% python3 -q
>>> import numpy as np
>>> import numpy.linalg as la
>>> np.set_printoptions(precision=2, suppress=True, linewidth=100)
>>> E = np.array([[1, -1, -1, 1, -1, 1, 1, -1],
...     [1, -1, -1, 1, 1, -1, -1, 1],
...     [1, 1, -1, -1, -1, -1, 1, 1]])
>>> f, g = E[2], E[1]
>>> f @ g
np.int64(0)
>>> pr = (f @ g) / (f @ f) * f
>>> np.outer(f, g)
array([[ 1, -1, -1,  1,  1, -1, -1,  1],
       [ 1, -1, -1,  1,  1, -1, -1,  1],
       [-1,  1,  1, -1, -1,  1,  1, -1],
       [-1,  1,  1, -1, -1,  1,  1, -1],
       [-1,  1,  1, -1, -1,  1,  1, -1],
       [-1,  1,  1, -1, -1,  1,  1, -1],
       [ 1, -1, -1,  1,  1, -1, -1,  1],
       [ 1, -1, -1,  1,  1, -1, -1,  1]])
>>> g - pr
array([ 1., -1., -1.,  1.,  1., -1., -1.,  1.])
>>> round(float(la.norm(f + g) ** 2 + la.norm(f - g) ** 2), 2)
32.0
>>> M2 = E / np.sqrt((E ** 2).mean(axis=1, keepdims=True))
>>> M2[0]
array([ 1., -1., -1.,  1., -1.,  1.,  1., -1.])
>>> np.count_nonzero(E)
np.int64(24)
>>> E.ravel(order="F")
array([ 1,  1,  1, -1, -1,  1, -1, -1, -1,  1,  1, -1, -1,  1, -1,  1, -1, -1,  1, -1,  1, -1,  1,
        1])
>>> E.reshape(-1, 2)
array([[ 1, -1],
       [-1,  1],
       [-1,  1],
       [ 1, -1],
       [ 1, -1],
       [-1,  1],
       [ 1, -1],
       [-1,  1],
       [ 1,  1],
       [-1, -1],
       [-1, -1],
       [ 1,  1]])
>>> T = E.reshape(3, 2, -1)
>>> np.swapaxes(T, 1, 2)[2]
array([[ 1, -1],
       [ 1, -1],
       [-1,  1],
       [-1,  1]])
>>> T.shape
(3, 2, 4)
>>> np.einsum("ihd,ihd->ih", T, T)
array([[4, 4],
       [4, 4],
       [4, 4]])
>>> T.transpose(1, 0, 2)
array([[[ 1, -1, -1,  1],
        [ 1, -1, -1,  1],
        [ 1,  1, -1, -1]],

       [[-1,  1,  1, -1],
        [ 1, -1, -1,  1],
        [-1, -1,  1,  1]]])
>>> T.sum(axis=1)
array([[ 0,  0,  0,  0],
       [ 2, -2, -2,  2],
       [ 0,  0,  0,  0]])
